% python3 -q
>>> import numpy as np
>>> np.set_printoptions(precision=3, suppress=True, linewidth=200, sign=" ")
>>> arr = np.loadtxt("mat.csv", delimiter=",")
>>> arr
array([[  1.,   0.,   0.],
       [  1.,   5.,  13.],
       [ 21.,   5.,   1.],
       [  1.,   0.,   0.],
       [ 23.,   6.,   4.],
       [  0.,   3.,   7.],
       [  2.,   3.,   4.],
       [ 20.,   2.,   0.],
       [ 17.,   3.,   0.],
       [  0.,   2.,   1.],
       [  0.,   4.,  13.],
       [  8.,   6.,  13.],
       [  3.,   1.,   0.],
       [ 11.,   5.,   7.],
       [ 15.,   2.,   0.],
       [  9.,   4.,   4.],
       [ 23.,   6.,   4.],
       [ 13.,   1.,   0.],
       [  0.,   5.,  16.],
       [ 24.,   4.,   0.],
       [  2.,   3.,   4.],
       [ 18.,   1.,   0.],
       [ 18.,   6.,   7.],
       [ 19.,   4.,   0.],
       [  8.,   1.,   0.],
       [ 21.,   5.,   1.],
       [  6.,   5.,  10.],
       [  6.,   0.,   0.],
       [  0.,   1.,   1.],
       [ 13.,   1.,   0.],
       [  0.,   1.,   1.]])
>>> x0 = np.array([-1, 0, 0])
>>> target = arr @ x0
>>> target
array([ -1.,  -1., -21.,  -1., -23.,   0.,  -2., -20., -17.,   0.,   0.,  -8.,  -3., -11., -15.,  -9., -23., -13.,   0., -24.,  -2., -18., -18., -19.,  -8., -21.,  -6.,  -6.,   0., -13.,   0.])
>>> np.round(np.linalg.lstsq(arr, target)[0], 3) + 0
array([-1.,  0.,  0.])
>>> np.round(np.linalg.pinv(arr) @ arr, 3) + 0
array([[ 1.,  0.,  0.],
       [ 0.,  1.,  0.],
       [ 0.,  0.,  1.]])
>>> rng = np.random.default_rng(272)
>>> target = target + 0.1 * rng.normal(size=31)
>>> target
array([ -1.071,  -0.838, -20.982,  -0.864, -22.96 ,  -0.078,  -2.165, -20.139, -17.079,   0.048,   0.044,  -7.76 ,  -2.952, -11.053, -14.852,  -9.032, -22.991, -13.03 ,  -0.014, -24.084,  -1.942,
       -17.911, -18.2  , -19.105,  -7.892, -20.96 ,  -6.073,  -5.77 ,  -0.035, -12.904,  -0.07 ])
>>> c, *_ = np.linalg.lstsq(arr, target)
>>> np.round(arr.T @ (target - arr @ c), 3) + 0
array([ 0.,  0.,  0.])
>>> c
array([-0.995, -0.033,  0.015])
>>> round(np.linalg.norm(target - arr @ c), 3)
np.float64(0.571)
>>> c.round()
array([-1., -0.,  0.])
>>> [round(float(np.linalg.norm(np.linalg.solve(arr.T @ arr + lam * np.eye(3), arr.T @ target))), 2) for lam in (0, 1, 10, 100)]
[1.0, 0.99, 0.99, 0.97]
>>> E = np.array([[0, -9, -9, 4, 5], [2, -7, -7, 6, 7], [9, 0, 0, 13, 14]])
>>> Uu, sig, Vh = np.linalg.svd(E)
>>> np.argmax(sig[:-1] / (sig[1:] + 1e-6)) + 1
np.int64(2)
>>> A2 = Uu[:, :2] @ np.diag(sig[:2]) @ Vh[:2]
>>> round(np.linalg.norm(E - A2, 2), 3), round(float(sig[2]), 3)
(np.float64(0.0), 0.0)
>>> np.linalg.matrix_rank(E, rtol=0.05)
np.int64(2)
>>> x0 = np.array([1, 1, -2, -1, 0])
>>> h = np.maximum(E @ x0, 0)
>>> np.maximum(E @ x0, 0) - np.maximum(-E @ x0, 0)
array([ 5,  3, -4])
>>> dist = np.linalg.norm(arr[:, None] - arr[None], axis=-1)
>>> dist[26].round(6).argsort(kind="stable")[:4]
array([ 26,  11,   1,  13])
>>> (dist + 1e9 * np.eye(31)).round(6).argmin(axis=1)
array([  3,  10,  25,   0,  16,   6,  20,  21,  14,  28,   1,  26,   0,  15,   8,  13,   4,  29,   1,   2,   6,   7,   4,   7,  27,   2,  11,  24,  30,  17,  28])
>>> np.round(E @ np.linalg.pinv(E) @ E, 3) + 0
array([[ 0., -9., -9.,  4.,  5.],
       [ 2., -7., -7.,  6.,  7.],
       [ 9.,  0.,  0., 13., 14.]])
>>> np.unique(E.round(6), axis=0).shape
(3, 5)
>>> np.allclose(E[:-1].T @ np.linalg.lstsq(E[:-1].T, E[-1])[0], E[-1])
True
>>> np.linalg.lstsq(E[:-1].T, E[-1])[2]
np.int32(2)
>>> round(float(np.trace(np.linalg.pinv(E) @ E)), 3)
2.0
>>> F = np.load("arr.npy")
>>> F
array([[ 2.,  0.,  0.],
       [ 7.,  2.,  7.],
       [-7.,  0., -5.]])
>>> q, V = np.linalg.qr(F[:, :2])[0], np.linalg.qr(F[:, 2:])[0]
>>> sig = np.linalg.svd(q.T @ V, compute_uv=False)
>>> (sig > 0.9).sum()
np.int64(1)
>>> r0 = np.array([-5, -2, 8])
>>> K = 3 * np.eye(3) + np.outer(r0, r0)
>>> K
array([[ 28.,  10., -40.],
       [ 10.,   7., -16.],
       [-40., -16.,  67.]])
>>> A2 = K + rng.integers(-2, 3, (3, 1)) @ rng.integers(-2, 3, (1, 3))
>>> A2
array([[ 27.,   9., -40.],
       [  8.,   5., -16.],
       [-38., -14.,  67.]])
>>> np.linalg.svd(A2 - K, compute_uv=False)
array([ 4.243,  0.   ,  0.   ])
>>> np.abs(A2 - K).sum(axis=1)
array([ 2.,  4.,  4.])
>>> np.linalg.matrix_rank(A2 - K, tol=1e-8)
np.int64(1)
>>> x0 = np.array([0, 0, -1])
>>> target = K @ x0
>>> target
array([ 40.,  16., -67.])
>>> np.linalg.solve(K, K[:, 2])
array([-0.,  0.,  1.])
>>> np.linalg.solve(K, 4 * target)
array([-0.,  0., -4.])
>>> np.linalg.solve(K.T, K[1])
array([-0.,  1.,  0.])
>>> w, V = np.linalg.eigvalsh(K)
Traceback (most recent call last):
  File "<python-input-54>", line 1, in <module>
    w, V = np.linalg.eigvalsh(K)
    ^^^^
ValueError: too many values to unpack (expected 2)
>>> w, V = np.linalg.eigh(K)
>>> np.linalg.eigvalsh(K @ K)
array([    9.,     9.,  9216.])
>>> np.abs(V[:, -1]).round(6).argmax()
np.int64(2)
>>> (w > 1e-8).sum(), (w < -1e-8).sum()
(np.int64(3), np.int64(0))
>>> np.round(V.T @ K @ V, 3) + 0
array([[  3.,   0.,   0.],
       [  0.,   3.,   0.],
       [  0.,   0.,  96.]])
>>> np.round(V.T @ V, 3) + 0
array([[ 1.,  0.,  0.],
       [ 0.,  1.,  0.],
       [ 0.,  0.,  1.]])
>>> np.abs(V[:, -1])
array([ 0.518,  0.207,  0.83 ])
>>> A2 = K / np.linalg.norm(K, axis=1, keepdims=True)
>>> C2 = A2 @ A2.T
>>> np.argwhere(np.triu(np.abs(C2) > 0.95, 1))
array([[ 0,  1],
       [ 0,  2],
       [ 1,  2]])
>>> (np.abs(C2) > 0.9).astype(int)
array([[ 1,  1,  1],
       [ 1,  1,  1],
       [ 1,  1,  1]])
>>> C2
array([[ 1.   ,  0.987, -0.997],
       [ 0.987,  1.   , -0.988],
       [-0.997, -0.988,  1.   ]])
>>> C = np.array([[-0.5, -0.8, -0.5, 0.7, -0.2], [-0.2, -0.8, -1.1, -0.6, -1.7]])
>>> A = np.array([[0, -3],
...     [-2, -3],
...     [2, -1],
...     [-3, 2],
...     [-3, -2],
...     [2, -1],
...     [1, -1],
...     [-1, 1],
...     [-3, 2],
...     [-3, 1],
...     [3, -3],
...     [1, 3],
...     [-2, -2],
...     [3, -2],
...     [3, 1]]) @ C + 0.3 * rng.normal(size=(15, 5))
>>> A
array([[ 0.221,  2.248,  3.434,  1.441,  5.271],
       [ 1.769,  3.785,  4.265,  0.799,  5.944],
       [-1.078, -1.164,  0.209,  2.5  ,  1.032],
       [ 1.04 ,  0.454, -0.389, -3.445, -2.794],
       [ 2.335,  4.015,  3.517, -1.241,  3.939],
       [-0.809, -0.741,  0.228,  2.516,  1.358],
       [-0.29 ,  0.273,  1.475,  1.621,  1.163],
       [ 0.653, -0.576, -0.169, -1.219, -1.384],
       [ 1.047,  1.28 , -1.303, -3.314, -2.542],
       [ 1.728,  1.539,  0.648, -2.528, -1.153],
       [-0.668,  0.133,  1.69 ,  3.628,  4.239],
       [-0.42 , -3.381, -3.892, -0.883, -5.591],
       [ 1.149,  3.825,  2.365, -0.319,  4.323],
       [-1.223, -1.136,  0.661,  3.049,  2.808],
       [-1.91 , -3.608, -2.444,  1.144, -1.753]])
>>> labels = A[:, 2] > np.median(A[:, 2])
>>> r0 = A[labels].mean(axis=0) - A[~labels].mean(axis=0)
>>> np.round((((A - A.mean(axis=0)) @ r0 > 0) == labels).mean(), 3)
np.float64(0.933)
>>> np.argsort(-np.abs(r0).round(6), kind="stable")
array([ 4,  2,  1,  3,  0])
>>> ((A - A.mean(axis=0)) @ r0 > 0).astype(int)
array([ 1,  1,  0,  0,  1,  1,  1,  0,  0,  0,  1,  0,  1,  1,  0])
>>> Xs = (A - A.mean(axis=0)) / A.std(axis=0)
>>> np.argwhere(np.abs(Xs) > 2)
array([[ 11,   2]])
>>> c = np.linalg.lstsq(np.delete(Xs, 0, axis=1), Xs[:, 0])[0]
>>> np.abs(c).argmax()
np.int64(0)
